% python3 -q
>>> import numpy as np
>>> from numpy import linalg as LA
>>> np.set_printoptions(suppress=True, linewidth=140)
>>> tidy = lambda a: np.round(a, 3) + 0
>>> feats = np.loadtxt("layer13.csv", delimiter=",")
>>> feats
array([[ -2.,  -3.,  -7.,  -4.,  -1.,  -2.,  -4.],
       [  1.,  -3.,  -8.,  -2.,  -1.,  -2.,  -1.],
       [  0.,   0.,   0.,   0.,   0.,   0.,   0.],
       [  5.,   0.,  -1.,   3.,   2.,  -2.,  -5.],
       [  0.,  -4.,  -5.,  -1.,  -2.,  -2.,  -5.],
       [  0.,  -8.,  -5.,  -1.,  -7.,  -1.,  -3.],
       [  0.,   0.,   0.,   0.,   0.,   0.,   0.],
       [  0.,  -4.,   0.,   0.,  -5.,   1.,   2.],
       [  0.,   0.,   0.,   0.,   0.,   0.,   0.],
       [  3.,  -7.,  -8.,  -1.,  -4.,  -3.,  -7.],
       [  0.,  -4.,  -5.,  -1.,  -2.,  -2.,  -5.],
       [  1.,  -3.,  -8.,  -2.,  -1.,  -2.,  -1.],
       [  0.,  -4.,  -5.,  -1.,  -2.,  -2.,  -5.],
       [  0.,   0.,   0.,   0.,   0.,   0.,   0.],
       [ -5.,   4.,   1.,  -4.,  -2.,  -3.,  -5.],
       [  0.,   0.,   0.,   0.,   0.,   0.,   0.],
       [  6.,   1.,  -4.,   2.,   3.,  -2.,  -1.],
       [ -4.,   1.,  -7.,  -6.,  -3.,  -5.,  -6.],
       [ -4.,   5.,  -2.,  -5.,  -1.,  -3.,  -1.],
       [ -7.,   1.,  -6.,  -8.,  -3.,  -5.,  -9.],
       [  0.,   0.,   0.,   0.,   0.,   0.,   0.],
       [  0.,   4.,   0.,  -1.,   0.,  -5., -10.],
       [ -2.,  -3.,  -2.,  -3.,  -4.,   1.,   3.],
       [  4.,   9.,  -8.,  -5.,  -2.,  -1.,  -2.],
       [ -5.,   0.,   1.,  -4.,  -7.,  -2.,  -3.],
       [ -4.,   9.,  -6., -10.,  -4.,   1.,   0.],
       [ -2.,  -3.,  -2.,  -3.,  -4.,   1.,   3.],
       [  0.,   0.,   0.,   0.,   0.,   0.,   0.],
       [  8.,   4.,  -6.,   0.,  -1.,   2.,  -1.],
       [  0.,   0.,   0.,   0.,   0.,   0.,   0.]])
>>> # row 6 repeats row 2
>>> idx = feats[:, 0] > np.median(feats[:, 0])
>>> f = feats[idx].mean(axis=0) - feats[~idx].mean(axis=0)
>>> np.argsort(-np.abs(f).round(6), kind="stable")
array([0, 2, 3, 4, 1, 6, 5])
>>> tidy(f)
array([ 5.522,  0.534, -3.969,  1.547,  1.472, -0.211, -0.484])
>>> tidy(LA.norm(feats, axis=0))
array([17.635, 21.448, 24.352, 18.52 , 15.588, 12.166, 21.354])
>>> feats[26] @ feats[11]
np.float64(28.0)
>>> LA.norm(feats, axis=1).argmax()
np.int64(19)
>>> tidy(LA.norm(feats, 2))
np.float64(34.803)
